>>> import numpy as np
>>> from numpy import linalg as LA
>>> np.set_printoptions(precision=3, suppress=True, linewidth=120, sign=" ")
>>> m1 = np.loadtxt("x.csv", delimiter=",")
>>> m1
array([[ 1.,  0.,  0.,  0.,  0.,  0.,  0.,  0.,  0.],
       [ 0.,  0.,  1.,  0.,  0.,  0.,  0.,  0.,  0.],
       [ 0.,  0.,  0.,  0.,  3.,  0.,  0.,  0.,  0.],
       [ 0.,  1.,  0.,  0.,  0.,  0.,  0.,  0.,  0.],
       [ 0.,  0.,  0.,  0.,  0.,  0.,  0.,  0.,  0.],
       [ 0.,  0.,  0.,  0.,  0.,  0.,  1.,  0.,  0.],
       [ 0.,  0.,  0.,  0.,  0.,  0.,  0.,  3.,  0.],
       [ 0.,  0.,  0.,  0.,  0.,  2.,  0.,  0.,  0.],
       [ 0.,  0.,  0.,  3.,  0.,  0.,  0.,  0.,  0.]])
>>> r = LA.matrix_rank(m1)
>>> r
np.int64(8)
>>> null = LA.svd(m1)[2][r:].T
>>> [int(LA.matrix_rank(m1[:i])) for i in range(1, len(m1) + 1)]
[1, 2, 3, 4, 4, 5, 6, 7, 8]
>>> LA.matrix_rank(m1.T @ m1), LA.matrix_rank(m1 @ m1.T)
(np.int64(8), np.int64(8))
>>> C2 = m1.T @ m1
>>> (m1 @ m1.T).shape
(9, 9)
>>> LA.matrix_rank(C2)
np.int64(8)
>>> np.diag(C2)
array([ 1.,  1.,  1.,  9.,  9.,  4.,  1.,  9.,  0.])
>>> LA.eigvalsh(C2)[::-1]
array([ 9.,  9.,  9.,  4.,  1.,  1.,  1.,  1.,  0.])
>>> M = np.loadtxt("case18.csv", delimiter=",")
>>> M
array([[ 0.7,  1.1, -1.8, -1.6,  1.1],
       [-0.7, -0.3,  0.5, -0.3,  0.5],
       [ 0.6, -1.5,  1.4,  2.2,  0.2],
       [-0.3, -0.4, -0.9, -0.8, -0.1],
       [ 0.4,  0.1,  1.4,  0.6,  0.4],
       [-1.2, -0.2,  0.1, -1.6, -1.3],
       [-1. , -1.2,  1.4, -0.3,  0.5],
       [-0.8, -0.3,  0.1, -0.6,  0.4]])
>>> x0 = np.array([-1, 0, -2, 1, 0])
>>> rhs = M @ x0
>>> np.round(LA.solve(M.T @ M, M.T @ rhs), 3) + 0
array([-1.,  0., -2.,  1.,  0.])
>>> rhs
array([ 1.3, -0.6, -1.2,  1.3, -2.6, -0.6, -2.1,  0. ])
>>> np.round(LA.pinv(M) @ M, 3) + 0
array([[ 1.,  0.,  0.,  0.,  0.],
       [ 0.,  1.,  0.,  0.,  0.],
       [ 0.,  0.,  1.,  0.,  0.],
       [ 0.,  0.,  0.,  1.,  0.],
       [ 0.,  0.,  0.,  0.,  1.]])
>>> rng = np.random.default_rng(35)
>>> rhs = rhs + 0.3 * rng.normal(size=8)
>>> rhs
array([ 0.959, -0.369, -0.855,  1.521, -2.166, -0.599, -2.527, -0.017])
>>> b, *_ = LA.lstsq(M, rhs)
>>> round(float(LA.norm(rhs - M @ b)), 3)
0.698
>>> O, r_ = LA.qr(M)
>>> np.round(O.T @ O, 3) + 0
array([[ 1.,  0.,  0.,  0.,  0.],
       [ 0.,  1.,  0.,  0.,  0.],
       [ 0.,  0.,  1.,  0.,  0.],
       [ 0.,  0.,  0.,  1.,  0.],
       [ 0.,  0.,  0.,  0.,  1.]])
>>> np.allclose(r_.T @ r_, M.T @ M)
True
>>> O.shape, r_.shape
((8, 5), (5, 5))
>>> m1.T @ m1
array([[ 1.,  0.,  0.,  0.,  0.,  0.,  0.,  0.,  0.],
       [ 0.,  1.,  0.,  0.,  0.,  0.,  0.,  0.,  0.],
       [ 0.,  0.,  1.,  0.,  0.,  0.,  0.,  0.,  0.],
       [ 0.,  0.,  0.,  9.,  0.,  0.,  0.,  0.,  0.],
       [ 0.,  0.,  0.,  0.,  9.,  0.,  0.,  0.,  0.],
       [ 0.,  0.,  0.,  0.,  0.,  4.,  0.,  0.,  0.],
       [ 0.,  0.,  0.,  0.,  0.,  0.,  1.,  0.,  0.],
       [ 0.,  0.,  0.,  0.,  0.,  0.,  0.,  9.,  0.],
       [ 0.,  0.,  0.,  0.,  0.,  0.,  0.,  0.,  0.]])
>>> LA.pinv(m1)
array([[ 1.   ,  0.   ,  0.   ,  0.   ,  0.   ,  0.   ,  0.   ,  0.   ,  0.   ],
       [ 0.   ,  0.   ,  0.   ,  1.   ,  0.   ,  0.   ,  0.   ,  0.   ,  0.   ],
       [ 0.   ,  1.   ,  0.   ,  0.   ,  0.   ,  0.   ,  0.   ,  0.   ,  0.   ],
       [ 0.   ,  0.   ,  0.   ,  0.   ,  0.   ,  0.   ,  0.   ,  0.   ,  0.333],
       [ 0.   ,  0.   ,  0.333,  0.   ,  0.   ,  0.   ,  0.   ,  0.   ,  0.   ],
       [ 0.   ,  0.   ,  0.   ,  0.   ,  0.   ,  0.   ,  0.   ,  0.5  ,  0.   ],
       [ 0.   ,  0.   ,  0.   ,  0.   ,  0.   ,  1.   ,  0.   ,  0.   ,  0.   ],
       [ 0.   ,  0.   ,  0.   ,  0.   ,  0.   ,  0.   ,  0.333,  0.   ,  0.   ],
       [ 0.   ,  0.   ,  0.   ,  0.   ,  0.   ,  0.   ,  0.   ,  0.   ,  0.   ]])
>>> LA.svd(m1, compute_uv=False)
array([ 3.,  3.,  3.,  2.,  1.,  1.,  1.,  1.,  0.])
>>> LA.norm(m1, axis=0)
array([ 1.,  1.,  1.,  3.,  3.,  2.,  1.,  3.,  0.])
